% ipython --no-banner

In [1]: import numpy as np

In [2]: np.set_printoptions(precision=3, suppress=True, linewidth=120, sign=" ")

In [3]: arr = np.load("block17.npy")

In [4]: arr
Out[4]: 
array([[ 0.  ,  0.  ,  0.  ,  0.  ,  0.  ,  0.  ],
       [ 0.14, -1.4 , -0.28, -1.05, -0.14,  1.05],
       [-0.22,  2.2 ,  0.44,  1.65,  0.22, -1.65],
       [ 0.14, -1.4 , -0.28, -1.05, -0.14,  1.05],
       [-0.12,  1.2 ,  0.24,  0.9 ,  0.12, -0.9 ],
       [ 0.12, -1.2 , -0.24, -0.9 , -0.12,  0.9 ],
       [ 0.3 , -3.  , -0.6 , -2.25, -0.3 ,  2.25],
       [-0.02,  0.2 ,  0.04,  0.15,  0.02, -0.15]])

In [5]: U, sigma, Vt = np.linalg.svd(arr)

In [6]: sigma.round(3) + 0
Out[6]: array([ 6.722,  0.   ,  0.   ,  0.   ,  0.   ,  0.   ])

In [7]: other = U[:, :1] @ np.diag(sigma[:1]) @ Vt[:1]

In [8]: np.linalg.matrix_rank(arr, rtol=0.05)
Out[8]: np.int64(1)

In [9]: print(round(float(np.linalg.norm(arr - other, 2)), 3), round(sigma[1], 3))
0.0 0.0

In [10]: round(float(np.linalg.norm(arr, 2) / np.linalg.norm(arr)), 3)
Out[10]: 1.0

In [11]: print(np.linalg.cond(arr) > 100)
True

In [12]: print([round(float(x), 3) for x in np.linalg.svd(arr, compute_uv=False)[:3]])
[6.722, 0.0, 0.0]

In [13]: r = np.linalg.matrix_rank(arr)

In [14]: r
Out[14]: np.int64(1)

In [15]: N = np.linalg.svd(arr)[2][r:].T

In [16]: [int(np.linalg.matrix_rank(arr[:i])) for i in range(1, len(arr) + 1)]
Out[16]: [0, 1, 1, 1, 1, 1, 1, 1]

In [17]: print(np.linalg.matrix_rank(arr.T @ arr), np.linalg.matrix_rank(arr @ arr.T))
1 1

In [18]: N @ N.T
Out[18]: 
array([[ 0.995,  0.046,  0.009,  0.034,  0.005, -0.034],
       [ 0.046,  0.542, -0.092, -0.343, -0.046,  0.343],
       [ 0.009, -0.092,  0.982, -0.069, -0.009,  0.069],
       [ 0.034, -0.343, -0.069,  0.743, -0.034,  0.257],
       [ 0.005, -0.046, -0.009, -0.034,  0.995,  0.034],
       [-0.034,  0.343,  0.069,  0.257,  0.034,  0.743]])

In [19]: np.allclose(arr @ N, 0)
Out[19]: True

In [20]: U, sigma, Vt = np.linalg.svd(arr)

In [21]: vecs = Vt[:(sigma > 1e-8).sum()]

In [22]: rng = np.random.default_rng(4110)

In [23]: vec = arr[4] + 5 * arr[7] + rng.integers(2) * np.eye(6)[1]

In [24]: print(vec)
[-0.22  2.2   0.44  1.65  0.22 -1.65]

In [25]: round(np.linalg.norm(vec - vecs.T @ vecs @ vec), 3)
Out[25]: np.float64(0.0)

In [26]: print(np.linalg.matrix_rank(np.vstack([arr, vec])))
1

In [27]: data = np.load("run12.npy")

In [28]: print(data)
[[-1.681  1.997 -2.083  1.715 -1.548  1.115]
 [-1.858  2.011 -2.509  2.401 -1.604  0.475]
 [-1.714  1.56  -1.53   2.069 -2.551  1.254]
 [-2.05   1.871 -2.362  2.034 -2.265  0.881]
 [-2.274  2.284 -1.67   2.563 -1.79   1.425]
 [-2.151  1.711 -1.819  2.061 -1.743  0.901]
 [-2.025  1.941 -2.35   2.406 -2.089  1.256]
 [-2.429  2.12  -1.939  2.321 -1.936  1.189]
 [-1.964  1.968 -1.877  1.829 -2.403  0.928]
 [-2.118  1.922 -2.004  2.314 -2.029  1.038]
 [-2.088  1.145 -2.023  2.12  -2.5    1.06 ]
 [-2.576 -3.022 -2.933  3.329 -3.394 -0.926]
 [-2.831 -3.216 -3.053  3.    -3.355 -0.798]
 [-2.789 -3.574 -3.562  3.034 -2.807 -1.082]
 [-2.604 -3.322 -3.05   2.948 -2.568 -0.904]
 [-2.716 -3.351 -2.938  2.713 -3.382 -0.508]
 [-3.107 -2.903 -3.448  2.266 -2.892 -1.158]
 [-3.259 -3.396 -2.676  3.349 -3.53  -1.09 ]
 [-2.924 -3.176 -2.909  3.037 -3.111 -0.64 ]
 [-2.875 -3.231 -3.307  3.638 -2.531 -1.315]
 [-3.322 -3.154 -3.17   3.2   -3.352 -0.937]
 [-3.006 -3.232 -2.823  2.517 -3.059 -1.379]
 [ 3.084 -3.258  1.157  0.576  1.767 -0.004]
 [ 2.67  -2.956  0.847  0.873  1.747  0.302]
 [ 3.222 -3.398  1.291  1.141  2.181 -0.013]
 [ 3.013 -2.77   1.029  1.496  2.203  0.07 ]
 [ 3.568 -3.038  0.629  1.198  2.149 -0.045]
 [ 3.432 -3.427  1.139  1.05   2.047 -0.107]
 [ 3.191 -3.487  0.959  1.112  1.844 -0.453]
 [ 3.119 -3.315  0.943  1.441  1.837  0.012]
 [ 3.116 -3.019  1.157  1.294  1.805  0.022]
 [ 2.776 -3.136  0.897  1.301  1.779 -0.104]
 [ 2.983 -3.372  1.225  0.477  2.143 -0.139]]

In [29]: vec = np.array([-2, -3, 1, 0, 2, 0])

In [30]: rhs = data @ vec

In [31]: coef, lr = np.zeros(6), 1 / np.linalg.norm(data, 2) ** 2

In [32]: for i in range(3):
    ...:     coef -= lr * data.T @ (data @ coef - rhs)
    ...:     if i % 1 == 0: print(i, round(np.linalg.norm(data @ coef - rhs), 3))
    ...: 
0 23.538
1 14.622
2 10.79

In [33]: coef
Out[33]: array([ 0.525, -1.823,  0.076,  0.306,  0.273, -0.484])
